% ipython --no-banner

In [1]: import numpy as np

In [2]: from numpy import linalg as LA

In [3]: np.set_printoptions(suppress=True, linewidth=100)

In [4]: def rd(a):
   ...:     return np.round(a, 2) + 0
   ...: 

In [5]: m1 = np.load("dump.npy")

In [6]: m1
Out[6]: 
array([[-2.,  2., -6.],
       [ 2., -5.,  1.],
       [ 0.,  0., -2.]])

In [7]: P = np.triu(np.array([[-8, 5, 7], [-2, -3, -6], [6, 0, 2]]), 1) + np.eye(3)

In [8]: other = P @ m1 @ LA.inv(P)

In [9]: P @ m1 - m1 @ P
Out[9]: 
array([[ 10., -15.,  17.],
       [  0., -10., -32.],
       [  0.,   0.,   0.]])

In [10]: other
Out[10]: 
array([[   8.,  -63., -449.],
       [   2.,  -15.,  -91.],
       [   0.,    0.,   -2.]])

In [11]: rd(np.poly(other))
Out[11]: array([ 1.,  9., 20., 12.])

In [12]: np.trace(other), np.trace(m1)
Out[12]: (np.float64(-9.0), np.float64(-9.0))

In [13]: rd(LA.norm(other, 2) / LA.norm(other))
Out[13]: np.float64(1.0)

In [14]: LA.matrix_rank(other, rtol=0.1)
Out[14]: np.int64(1)

In [15]: [round(float(x), 2) for x in LA.svd(other, compute_uv=False)[:3]]
Out[15]: [462.76, 2.21, 0.01]

In [16]: q, R = LA.qr(m1)

In [17]: rd(abs(R[0, 0])), rd(LA.norm(m1[:, 0]))
Out[17]: (np.float64(2.83), np.float64(2.83))

In [18]: q.shape, R.shape
Out[18]: ((3, 3), (3, 3))

In [19]: np.allclose(R.T @ R, m1.T @ m1)
Out[19]: True

In [20]: rd(q)
Out[20]: 
array([[-0.71,  0.71,  0.  ],
       [ 0.71,  0.71,  0.  ],
       [ 0.  ,  0.  ,  1.  ]])

In [21]: rd(R)
Out[21]: 
array([[ 2.83, -4.95,  4.95],
       [ 0.  , -2.12, -3.54],
       [ 0.  ,  0.  , -2.  ]])

In [22]: rd(np.abs(np.diag(R)))
Out[22]: array([2.83, 2.12, 2.  ])

In [23]: rd(np.trace(q @ q.T))
Out[23]: np.float64(3.0)

In [24]: np.argsort(-LA.norm(R, axis=0).round(6), kind="stable")[:3]
Out[24]: array([2, 1, 0])

In [25]: [round(float(x), 2) for x in LA.svd(R, compute_uv=False)[:3]]
Out[25]: [7.77, 4.19, 0.37]

In [26]: LA.cond(R) > 100
Out[26]: np.False_

In [27]: rd(np.abs(LA.svd(R)[2][-1]))
Out[27]: array([0.92, 0.35, 0.17])

In [28]: vec = np.array([0, 1, 0])

In [29]: rhs = m1 @ vec

In [30]: rhs
Out[30]: array([ 2., -5.,  0.])

In [31]: rd(LA.solve(m1, m1[:, 0]))
Out[31]: array([1., 0., 0.])

In [32]: J = np.loadtxt("test4.csv", delimiter=",")

In [33]: J
Out[33]: 
array([[ 8.13,  4.9 , -0.44,  4.66],
       [-2.25,  2.83,  1.42, -3.25],
       [ 1.12, -0.24,  2.93,  0.06],
       [ 1.79, -1.08,  3.59,  1.43],
       [ 6.45,  4.31, -0.32,  2.46],
       [ 2.27,  0.57,  2.11, -0.03],
       [ 2.05,  1.01,  0.94, -3.1 ],
       [-1.1 ,  0.09,  3.36, -0.37],
       [ 1.15,  1.9 ,  1.86,  0.09],
       [ 0.73, -1.99,  4.27,  1.05],
       [ 4.04,  0.29,  1.57, -0.33],
       [ 0.43,  2.14,  1.27, -2.06],
       [ 4.29,  4.03,  0.62,  2.69],
       [ 1.37, -1.47,  3.85,  1.2 ],
       [ 0.37, -0.2 ,  3.97,  2.5 ],
       [ 2.52,  3.64,  1.22,  2.14],
       [ 4.64,  4.82, -0.19,  1.79],
       [-0.28,  1.69,  0.92, -4.48],
       [ 0.25,  1.83,  2.77,  1.79],
       [ 1.11,  1.51,  2.46,  1.26],
       [ 2.36,  1.79,  1.86,  1.13],
       [-1.51,  0.41,  3.69,  0.66],
       [ 4.15,  5.75, -0.32,  2.31],
       [ 3.51,  2.85, -0.12, -2.09],
       [-0.21, -0.5 ,  3.06, -1.28],
       [ 7.5 , -0.09,  1.29,  1.75],
       [-0.3 , -1.03,  1.87, -5.76],
       [ 1.06,  0.78,  3.51,  3.26],
       [ 1.93, -6.04,  5.17, -1.14]])

In [34]: Xs = (J - J.mean(axis=0)) / J.std(axis=0)

In [35]: rd(Xs.std(axis=0))
Out[35]: array([1., 1., 1., 1.])

In [36]: np.argwhere(np.abs(Xs) > 2)
Out[36]: 
array([[ 0,  0],
       [17,  3],
       [25,  0],
       [26,  3],
       [28,  1],
       [28,  2]])

In [37]: c = LA.lstsq(np.delete(Xs, 3, axis=1), Xs[:, 3])[0]

In [38]: rd(c)
Out[38]: array([1.06, 1.54, 1.93])

In [39]: Xs = J - J.mean(axis=0)

In [40]: evecs = LA.svd(Xs)[2][:1]

In [41]: other = Xs - Xs @ evecs.T @ evecs

In [42]: rd(LA.norm(other) / LA.norm(Xs))
Out[42]: np.float64(0.63)

In [43]: rd(other.std(axis=0))
Out[43]: array([1.3 , 1.49, 1.01, 1.75])

In [44]: rd((Xs @ evecs.T).std(axis=0))
Out[44]: array([3.46])

In [45]: LA.norm(other, axis=1).round(6).argmax()
Out[45]: np.int64(28)

In [46]: D = LA.norm(J[:, None] - J[None], axis=-1)

In [47]: np.unravel_index(D.round(6).argmax(), D.shape)
Out[47]: (np.int64(0), np.int64(28))

In [48]: D.mean(axis=1).argmax()
Out[48]: np.int64(0)

In [49]: D.shape
Out[49]: (29, 29)

In [50]: D[28].round(6).argsort(kind="stable")[:4]
Out[50]: array([28,  9, 13,  3])

In [51]: (D + 1e9 * np.eye(29)).round(6).argmin(axis=1)
Out[51]: 
array([ 4, 17,  5, 13, 16,  2, 11, 21, 19, 13,  5,  6, 16,  3, 27, 12, 22, 11, 19, 18, 19,  7, 16,
        6,  7, 10, 17, 14,  9])

In [52]: mat = np.loadtxt("out6.csv", delimiter=",")

In [53]: mat
Out[53]: 
array([[2., 1., 7., 0., 0.],
       [0., 5., 9., 0., 0.],
       [8., 6., 7., 0., 0.],
       [0., 0., 0., 2., 0.],
       [0., 0., 0., 1., 0.]])

In [54]: m1.sum(axis=0)
Out[54]: array([ 0., -3., -7.])

In [55]: rd(LA.svd(m1, compute_uv=False))
Out[55]: array([7.77, 4.19, 0.37])

In [56]: np.diff(m1, axis=0)
Out[56]: 
array([[ 4., -7.,  7.],
       [-2.,  5., -3.]])

In [57]: m1.sum(axis=1)
Out[57]: array([-6., -2., -2.])

In [58]: rd(m1.mean(axis=0))
Out[58]: array([ 0.  , -1.  , -2.33])

In [59]: rng = np.random.default_rng(542)

In [60]: lab = rng.permutation(5)

In [61]: lab
Out[61]: array([2, 4, 1, 0, 3])

In [62]: other = mat[lab][:, lab]

In [63]: rd(LA.det(other)), rd(LA.det(mat[lab]))
Out[63]: (np.float64(0.0), np.float64(0.0))

In [64]: rd(np.sort(np.abs(LA.eigvals(other))))
Out[64]: array([ 0.  ,  2.  ,  2.94,  5.15, 16.21])

In [65]: t3 = np.stack([mat, 3 * mat, mat[::-1]])

In [66]: LA.matrix_rank(t3.reshape(3, -1))
Out[66]: np.int64(2)

In [67]: rd(LA.norm(t3, axis=(1, 2)))
Out[67]: array([17.72, 53.16, 17.72])

In [68]: np.einsum("bij,cij->bc", t3, t3)
Out[68]: 
array([[ 314.,  942.,  149.],
       [ 942., 2826.,  447.],
       [ 149.,  447.,  314.]])

In [69]: LA.matrix_rank(t3)
Out[69]: array([4, 4, 4])

In [70]: t3.shape
Out[70]: (3, 5, 5)

In [71]: U, sigma, Vt = LA.svd(mat)

In [72]: evecs = Vt[:(sigma > 1e-8).sum()]

In [73]: vec = mat[3] + 5 * mat[1] + rng.integers(2) * np.eye(5)[0]

In [74]: vec
Out[74]: array([ 0., 25., 45.,  2.,  0.])

In [75]: LA.matrix_rank(np.vstack([mat, vec]))
Out[75]: np.int64(4)

In [76]: rd(LA.norm(vec - evecs.T @ evecs @ vec))
Out[76]: np.float64(0.0)

In [77]: rd(evecs.T @ evecs)
Out[77]: 
array([[1., 0., 0., 0., 0.],
       [0., 1., 0., 0., 0.],
       [0., 0., 1., 0., 0.],
       [0., 0., 0., 1., 0.],
       [0., 0., 0., 0., 0.]])

In [78]: rd(np.diag(evecs.T @ evecs))
Out[78]: array([1., 1., 1., 1., 0.])

In [79]: arr = np.load("x.npy")

In [80]: rd(arr)
Out[80]: 
array([[ 0.45, -0.36, -0.12, -0.21,  0.24],
       [-0.36,  0.29,  0.1 ,  0.17, -0.19],
       [-0.12,  0.1 ,  0.03,  0.06, -0.06],
       [-0.21,  0.17,  0.06,  0.1 , -0.11],
       [ 0.24, -0.19, -0.06, -0.11,  0.13]])

In [81]: # null space of dimension 4

In [82]: evals, evecs = LA.eigh(arr)

In [83]: vec = np.array([5, 3, -4, -4, 5])

In [84]: rd(LA.eigvalsh(arr[1:, 1:]))
Out[84]: array([0.  , 0.  , 0.  , 0.55])

In [85]: (np.sign(evecs[:, -1].round(6)) == np.sign(evecs[0, -1].round(6))).astype(int)
Out[85]: array([1, 0, 0, 0, 1])

In [86]: rd(evecs * np.abs(evals) @ evecs.T)
Out[86]: 
array([[ 0.45, -0.36, -0.12, -0.21,  0.24],
       [-0.36,  0.29,  0.1 ,  0.17, -0.19],
       [-0.12,  0.1 ,  0.03,  0.06, -0.06],
       [-0.21,  0.17,  0.06,  0.1 , -0.11],
       [ 0.24, -0.19, -0.06, -0.11,  0.13]])

In [87]: rd(np.abs(arr).sum(axis=1).max()), np.abs(evals).max()
Out[87]: (np.float64(1.39), np.float64(1.0))

In [88]: rd(vec @ arr @ vec)
Out[88]: np.float64(30.38)

In [89]: vec = np.array([6, -6, -3, 5, 9])

In [90]: rd(np.eye(5) - arr)
Out[90]: 
array([[ 0.55,  0.36,  0.12,  0.21, -0.24],
       [ 0.36,  0.71, -0.1 , -0.17,  0.19],
       [ 0.12, -0.1 ,  0.97, -0.06,  0.06],
       [ 0.21, -0.17, -0.06,  0.9 ,  0.11],
       [-0.24,  0.19,  0.06,  0.11,  0.87]])

In [91]: rd(np.trace(arr))
Out[91]: np.float64(1.0)

In [92]: rd(LA.eigvalsh(2 * arr - np.eye(5)))
Out[92]: array([-1., -1., -1., -1.,  1.])

In [93]: rd(arr @ arr @ vec)
Out[93]: array([ 6.36, -5.08, -1.69, -2.97,  3.39])

In [94]: rank = LA.matrix_rank(arr)

In [95]: rank
Out[95]: np.int64(1)

In [96]: ns = LA.svd(arr)[2][rank:].T

In [97]: ns.shape
Out[97]: (5, 4)

In [98]: [int(LA.matrix_rank(arr[:, :j + 1])) for j in range(5)]
Out[98]: [1, 1, 1, 1, 1]

In [99]: rd(arr @ ns)
Out[99]: 
array([[0., 0., 0., 0.],
       [0., 0., 0., 0.],
       [0., 0., 0., 0.],
       [0., 0., 0., 0.],
       [0., 0., 0., 0.]])

In [100]: q, evecs = LA.qr(m1[:, :1])[0], LA.qr(m1[:, 1:])[0]

In [101]: sigma = LA.svd(q.T @ evecs, compute_uv=False)

In [102]: (sigma > 0.9).sum()
Out[102]: np.int64(1)

In [103]: rd(LA.norm(q @ q.T - evecs @ evecs.T, 2))
Out[103]: np.float64(1.0)

In [104]: W0 = np.eye(5, dtype=int)[rng.permutation(5)]

In [105]: W0
Out[105]: 
array([[0, 0, 1, 0, 0],
       [0, 0, 0, 0, 1],
       [0, 0, 0, 1, 0],
       [1, 0, 0, 0, 0],
       [0, 1, 0, 0, 0]])

In [106]: P = np.triu(np.array([[1, -3, -3, -1, 1],
     ...:     [-3, 3, 3, -3, 0],
     ...:     [-1, 3, 1, 3, 2],
     ...:     [2, -1, 2, 2, -3],
     ...:     [3, 3, -3, 1, -1]]), 1) + np.eye(5)

In [107]: other = P @ W0 @ LA.inv(P)

In [108]: other
Out[108]: 
array([[  -1.,   -2.,    4.,  -22.,  -76.],
       [  -3.,   -9.,   18.,  -81., -275.],
       [   3.,   11.,  -24.,  109.,  372.],
       [   1.,    0.,    3.,   -8.,  -31.],
       [   0.,    1.,   -3.,   12.,   42.]])

In [109]: np.trace(other), np.trace(W0)
Out[109]: (np.float64(0.0), np.int64(0))

In [110]: other = LA.inv(W0)

In [111]: W0 @ other
Out[111]: 
array([[1., 0., 0., 0., 0.],
       [0., 1., 0., 0., 0.],
       [0., 0., 1., 0., 0.],
       [0., 0., 0., 1., 0.],
       [0., 0., 0., 0., 1.]])

In [112]: rd(LA.cond(W0))
Out[112]: np.float64(1.0)

In [113]: rd(LA.det(W0) * other)
Out[113]: 
array([[ 0.,  0.,  0., -1.,  0.],
       [ 0.,  0.,  0.,  0., -1.],
       [-1.,  0.,  0.,  0.,  0.],
       [ 0.,  0., -1.,  0.,  0.],
       [ 0., -1.,  0.,  0.,  0.]])

In [114]: rd(LA.norm(W0, axis=0))
Out[114]: array([1., 1., 1., 1., 1.])

In [115]: rd(LA.pinv(W0))
Out[115]: 
array([[0., 0., 0., 1., 0.],
       [0., 0., 0., 0., 1.],
       [1., 0., 0., 0., 0.],
       [0., 0., 1., 0., 0.],
       [0., 1., 0., 0., 0.]])

In [116]: W0[:, 0] @ W0[:, 2]
Out[116]: np.int64(0)

In [117]: other = W0 / np.sqrt((W0 ** 2).mean(axis=1, keepdims=True))

In [118]: LA.matrix_rank(other) == LA.matrix_rank(W0)
Out[118]: np.True_

In [119]: rd(other[2])
Out[119]: array([0.  , 0.  , 0.  , 2.24, 0.  ])

In [120]: W0 - W0.mean(axis=1, keepdims=True)
Out[120]: 
array([[-0.2, -0.2,  0.8, -0.2, -0.2],
       [-0.2, -0.2, -0.2, -0.2,  0.8],
       [-0.2, -0.2, -0.2,  0.8, -0.2],
       [ 0.8, -0.2, -0.2, -0.2, -0.2],
       [-0.2,  0.8, -0.2, -0.2, -0.2]])

In [121]: LA.matrix_rank(W0 - W0.mean(axis=1, keepdims=True))
Out[121]: np.int64(4)

In [122]: vec = np.array([7, 4, 0, 2, 1])

In [123]: rhs = W0 @ vec

In [124]: rhs
Out[124]: array([0, 1, 2, 7, 4])

In [125]: rd(LA.solve(W0, -2 * rhs))
Out[125]: array([-14.,  -8.,   0.,  -4.,  -2.])

In [126]: M = np.loadtxt("case1.csv", delimiter=",")

In [127]: M
Out[127]: 
array([[-0.9 , -0.46,  0.91, -0.97],
       [ 0.93, -0.55,  0.67, -0.5 ],
       [ 0.87, -0.33,  0.3 , -0.05],
       [ 0.57, -0.25,  0.34, -0.24],
       [-0.72,  0.25, -0.26,  0.1 ],
       [ 0.05,  0.29, -0.57,  0.64],
       [ 0.99, -0.08, -0.59,  0.89],
       [-0.89, -0.08,  0.54, -0.76],
       [-0.86,  0.06,  0.26, -0.54],
       [-0.77, -0.33,  0.77, -0.89],
       [ 0.22,  0.66, -0.94,  0.97],
       [ 0.26,  0.06, -0.21,  0.29],
       [-0.99,  0.74, -0.81,  0.57],
       [-0.95, -0.35,  0.87, -0.96],
       [-0.99,  0.51, -0.27, -0.34],
       [-0.79,  0.33, -0.37,  0.2 ],
       [-0.01, -0.52,  0.84, -0.89],
       [ 0.68,  0.29, -0.71,  0.83],
       [-0.89,  0.25, -0.11, -0.2 ],
       [-0.99,  0.06,  0.58, -0.87],
       [-0.05, -0.68,  0.94, -0.96],
       [ 0.19,  0.55, -0.88,  0.92],
       [ 0.23,  0.33, -0.66,  0.74],
       [-0.94,  0.08,  0.35, -0.66],
       [ 0.94, -0.24, -0.04,  0.42],
       [-0.37, -0.25,  0.58, -0.69],
       [-0.39, -0.36,  0.73, -0.82]])

In [128]: P = M @ LA.solve(M.T @ M, M.T)

In [129]: rd(np.trace(P))
Out[129]: np.float64(4.0)

In [130]: data = np.load("run0.npy")

In [131]: data
Out[131]: 
array([[ 22.,  40., -20.,  30., -40.],
       [ 40.,  61., -32.,  48., -64.],
       [-20., -32.,  13., -24.,  32.],
       [ 30.,  48., -24.,  33., -48.],
       [-40., -64.,  32., -48.,  61.]])

In [132]: rd(np.abs(LA.eigvals(data)).max())
Out[132]: np.float64(202.0)

In [133]: lab = rng.permutation(5)

In [134]: other = data[:, lab] * rng.choice([-1, 1], 5)

In [135]: other
Out[135]: 
array([[-40.,  40., -20.,  30., -22.],
       [-61.,  64., -32.,  48., -40.],
       [ 32., -32.,  13., -24.,  20.],
       [-48.,  48., -24.,  33., -30.],
       [ 64., -61.,  32., -48.,  40.]])

In [136]: U, _, Vt = LA.svd(data.T @ other)

In [137]: lab
Out[137]: array([1, 4, 2, 3, 0])

In [138]: rd(LA.lstsq(data, other)[0])
Out[138]: 
array([[ 0.,  0.,  0.,  0., -1.],
       [-1.,  0.,  0.,  0.,  0.],
       [ 0.,  0.,  1.,  0.,  0.],
       [ 0.,  0.,  0.,  1.,  0.],
       [ 0., -1.,  0.,  0.,  0.]])
